% ipython --no-banner

In [1]: import numpy as np

In [2]: import numpy.linalg as la

In [3]: np.set_printoptions(suppress=True, linewidth=120)

In [4]: F = np.load("sample11.npy")

In [5]: F.round(3)
Out[5]: 
array([[-0.798,  0.034, -0.355,  0.421,  0.242],
       [ 0.   , -0.544,  0.595,  0.588, -0.075],
       [ 0.145,  0.185, -0.35 ,  0.425, -0.801],
       [-0.29 , -0.71 , -0.229, -0.473, -0.368],
       [ 0.508, -0.405, -0.588,  0.271,  0.399]])

In [6]: w1 = np.array([[3, 1, 3, 2, 0],
   ...:     [1, 2, 3, 0, 2],
   ...:     [3, 2, 0, 2, 2],
   ...:     [2, 0, 0, 3, 2],
   ...:     [3, 2, 2, 0, 3]])

In [7]: beta = np.array([-1, -2, -1, 1, 1])

In [8]: hid = np.maximum(F @ w1 + beta, 0)

In [9]: hid.round(3)
Out[9]: 
array([[0.   , 0.   , 0.   , 0.   , 1.928],
       [1.192, 0.   , 0.   , 3.952, 2.053],
       [0.   , 0.   , 0.   , 1.863, 0.   ],
       [0.   , 0.   , 0.   , 0.   , 0.   ],
       [0.093, 0.   , 0.107, 1.652, 0.753]])

In [10]: cent = np.array([[1, -3], [4, 3], [4, -3], [4, 3], [5, 0]])

In [11]: print(w1 @ cent)
[[27 -9]
 [31 -6]
 [29  3]
 [24  3]
 [34 -9]]

In [12]: print((hid @ cent).round(6).argmax(axis=1))
[0 0 0 0 0]

In [13]: data = np.array([[4.0, -3.0, 0.0, 0.0, 0.0, 0.0],
    ...:     [-3.0, 4.0, -3.0, 0.0, 0.0, 0.0],
    ...:     [0.0, -3.0, -4.0, -3.0, 0.0, 0.0],
    ...:     [0.0, 0.0, -3.0, -5.0, -3.0, 0.0],
    ...:     [0.0, 0.0, 0.0, -3.0, 2.0, -3.0],
    ...:     [0.0, 0.0, 0.0, 0.0, -3.0, -2.0]])

In [14]: np.all(la.eigvalsh(data) > 0)
Out[14]: np.False_

In [15]: x0 = np.array([-1, -2, -3, 3, 1, -3])

In [16]: target = data @ x0

In [17]: target
Out[17]: array([ 2.,  4.,  9., -9.,  2.,  3.])

In [18]: np.round(la.solve(data, target), 3)
Out[18]: array([-1., -2., -3.,  3.,  1., -3.])

In [19]: ev, vecs = la.eigh(data)

In [20]: x0 = np.array([3, 2, 9, 6, 9, 0])

In [21]: np.round(la.eigvalsh(data[1:, 1:]), 3)
Out[21]: array([-8.427, -3.957, -2.141,  4.336,  5.189])

In [22]: round(float(x0 @ data @ x0 / (x0 @ x0)), 3), round(float(ev[0]), 3), round(ev[-1], 3)
Out[22]: (-5.128, -8.443, np.float64(7.455))

In [23]: (np.sign(vecs[:, -1].round(6)) == np.sign(vecs[0, -1].round(6))).astype(int)
Out[23]: array([1, 0, 1, 0, 1, 0])

In [24]: rng = np.random.default_rng(79924)

In [25]: labels = rng.permutation(6)

In [26]: B = data[:, labels] * rng.choice([-1, 1], 6)

In [27]: B
Out[27]: 
array([[-0.,  0.,  0., -0.,  3.,  4.],
       [-0.,  0.,  0.,  3., -4., -3.],
       [-0., -3.,  0.,  4.,  3.,  0.],
       [ 3., -5.,  0.,  3., -0.,  0.],
       [-2., -3., -3., -0., -0.,  0.],
       [ 3.,  0., -2., -0., -0.,  0.]])

In [28]: Uu, _, Vt = la.svd(data.T @ B)

In [29]: print(np.round(Uu @ Vt, 3) + 0)
[[ 0.  0.  0.  0.  0.  1.]
 [ 0.  0.  0.  0. -1.  0.]
 [ 0.  0.  0. -1.  0.  0.]
 [ 0.  1.  0.  0.  0.  0.]
 [-1.  0.  0.  0.  0.  0.]
 [ 0.  0.  1.  0.  0.  0.]]

In [30]: labels
Out[30]: array([4, 3, 5, 2, 1, 0])

In [31]: Q, vecs = la.qr(data[:, :2])[0], la.qr(data[:, 2:])[0]

In [32]: sigma = la.svd(Q.T @ vecs, compute_uv=False)

In [33]: sigma.round(3)
Out[33]: array([0.58 , 0.394])

In [34]: round(la.norm(Q @ Q.T - vecs @ vecs.T, 2), 3)
Out[34]: np.float64(1.0)

In [35]: (sigma > 0.9).sum()
Out[35]: np.int64(0)

In [36]: E = np.loadtxt("arr.csv", delimiter=",")

In [37]: E
Out[37]: 
array([[0., 1., 1.],
       [1., 0., 0.],
       [1., 0., 0.]])

In [38]: print(round(la.norm(E, 2) / la.norm(E), 3))
0.707

In [39]: print(la.cond(E) > 100)
True

In [40]: la.matrix_rank(E, rtol=0.1)
Out[40]: np.int64(2)

In [41]: ev, vecs = la.eigh(E)

In [42]: ev.round(3)
Out[42]: array([-1.414,  0.   ,  1.414])

In [43]: print(np.round(la.eigvalsh(E @ E), 3))
[0. 2. 2.]

In [44]: np.round(vecs.T @ vecs, 3) + 0
Out[44]: 
array([[1., 0., 0.],
       [0., 1., 0.],
       [0., 0., 1.]])

In [45]: np.round(vecs @ np.diag(ev) @ vecs.T, 3) + 0
Out[45]: 
array([[0., 1., 1.],
       [1., 0., 0.],
       [1., 0., 0.]])

In [46]: ev.sum(), np.trace(E)
Out[46]: (np.float64(0.0), np.float64(0.0))

In [47]: print(np.abs(vecs[:, -1]).round(6).argmax())
0

In [48]: A = np.load("run5.npy")

In [49]: A
Out[49]: 
array([[3, 0, 0, 0, 0, 0, 0],
       [3, 0, 0, 0, 0, 0, 3],
       [3, 0, 0, 0, 5, 4, 5],
       [0, 0, 0, 1, 0, 3, 0]])

In [50]: def softmax(z):
    ...:     e = np.exp(z - z.max(axis=-1, keepdims=True))
    ...:     return e / e.sum(axis=-1, keepdims=True)
    ...: 

In [51]: np.round(softmax(A).sum(axis=1), 3)
Out[51]: array([1., 1., 1., 1.])

In [52]: scores = A @ A.T / np.sqrt(7)

In [53]: print(np.round(softmax(scores), 3) + 0)
[[0.33  0.33  0.33  0.011]
 [0.003 0.094 0.903 0.   ]
 [0.    0.    1.    0.   ]
 [0.007 0.007 0.671 0.315]]

In [54]: np.round(softmax(scores + np.triu(np.full(scores.shape, -np.inf), 1)), 3) + 0
Out[54]: 
array([[1.   , 0.   , 0.   , 0.   ],
       [0.032, 0.968, 0.   , 0.   ],
       [0.   , 0.   , 1.   , 0.   ],
       [0.007, 0.007, 0.671, 0.315]])
